% ipython --no-banner

In [1]: import numpy as np

In [2]: np.set_printoptions(precision=2, suppress=True, linewidth=200)

In [3]: rd = lambda a: np.round(a, 2) + 0

In [4]: F = np.load("w.npy")

In [5]: print(F)
[[1 2 1]
 [3 1 3]
 [3 1 3]
 [3 1 1]]

In [6]: x0 = np.array([2, 2, 0])

In [7]: y = F @ x0

In [8]: rd(np.linalg.pinv(F) @ F)
Out[8]: 
array([[1., 0., 0.],
       [0., 1., 0.],
       [0., 0., 1.]])

In [9]: rd(np.linalg.lstsq(F, y)[0])
Out[9]: array([2., 2., 0.])

In [10]: print(y)
[6 8 8 8]

In [11]: rng = np.random.default_rng(950)

In [12]: y = y + 0.02 * rng.normal(size=4)

In [13]: rd(y)
Out[13]: array([5.98, 7.96, 7.99, 7.96])

In [14]: b, *_ = np.linalg.lstsq(F, y)

In [15]: rd(F.T @ (y - F @ b))
Out[15]: array([0., 0., 0.])

In [16]: b.round()
Out[16]: array([2., 2., 0.])

In [17]: rd(b)
Out[17]: array([1.99, 2.  , 0.  ])

In [18]: hat = F @ np.linalg.solve(F.T @ F, F.T)

In [19]: np.allclose(hat @ hat, hat)
Out[19]: True

In [20]: np.linalg.matrix_rank(np.eye(4) - hat)
Out[20]: np.int64(1)

In [21]: rd(np.linalg.eigvalsh(hat))
Out[21]: array([0., 1., 1., 1.])

In [22]: rd((np.eye(4) - hat) @ F)
Out[22]: 
array([[0., 0., 0.],
       [0., 0., 0.],
       [0., 0., 0.],
       [0., 0., 0.]])

In [23]: m1 = np.load("test17.npy")

In [24]: m1
Out[24]: 
array([[5., 0.],
       [0., 5.]])

In [25]: # triangular: eigenvalues sit on the diagonal

In [26]: print(m1.reshape(2, -1))
[[5. 0.]
 [0. 5.]]

In [27]: blk = m1.reshape(2, 2, -1)

In [28]: np.einsum("ihd,ihd->ih", blk, blk)
Out[28]: 
array([[25.,  0.],
       [ 0., 25.]])

In [29]: np.swapaxes(blk, 1, 2)[0]
Out[29]: array([[5., 0.]])

In [30]: blk[:, 0]
Out[30]: 
array([[5.],
       [0.]])

In [31]: blk.transpose(1, 0, 2)
Out[31]: 
array([[[5.],
        [0.]],

       [[0.],
        [5.]]])

In [32]: np.einsum("ihd,jhd->hij", blk, blk).shape
Out[32]: (2, 2, 2)

In [33]: rd(np.linalg.norm(m1, axis=0))
Out[33]: array([5., 5.])

In [34]: print(rd(np.linalg.pinv(m1)))
[[0.2 0. ]
 [0.  0.2]]

In [35]: m1[:, 0] @ m1[:, 1]
Out[35]: np.float64(0.0)

In [36]: w, evecs = np.linalg.eig(m1)

In [37]: print(np.prod(w))
25.0

In [38]: rd(np.sort(np.linalg.eigvals(np.linalg.inv(m1))))
Out[38]: array([0.2, 0.2])

In [39]: arr = np.load("out15.npy")

In [40]: arr
Out[40]: 
array([[-2, -2,  4],
       [-1, -1,  2],
       [ 3,  3, -6]])

In [41]: u = np.array([2, 3])

In [42]: np.convolve(arr[0], u)
Out[42]: array([ -4, -10,   2,  12])

In [43]: print(np.correlate(arr[0], arr[2], "full"))
[ 12   6 -36   6  12]

In [44]: np.polyval(u, arr[0])
Out[44]: array([-1, -1, 11])

In [45]: r = np.linalg.matrix_rank(arr)

In [46]: r
Out[46]: np.int64(1)

In [47]: ns = np.linalg.svd(arr)[2][r:].T

In [48]: ns.shape
Out[48]: (3, 2)

In [49]: [int(np.linalg.matrix_rank(np.delete(arr, i, axis=0))) for i in range(3)]
Out[49]: [1, 1, 1]

In [50]: print([int(np.linalg.matrix_rank(arr[:i])) for i in range(1, len(arr) + 1)])
[1, 1, 1]

In [51]: rd(ns @ ns.T)
Out[51]: 
array([[ 0.83, -0.17,  0.33],
       [-0.17,  0.83,  0.33],
       [ 0.33,  0.33,  0.33]])

In [52]: np.allclose(arr @ ns, 0)
Out[52]: True

In [53]: [int(np.linalg.matrix_rank(arr[:, :j + 1])) for j in range(3)]
Out[53]: [1, 1, 1]
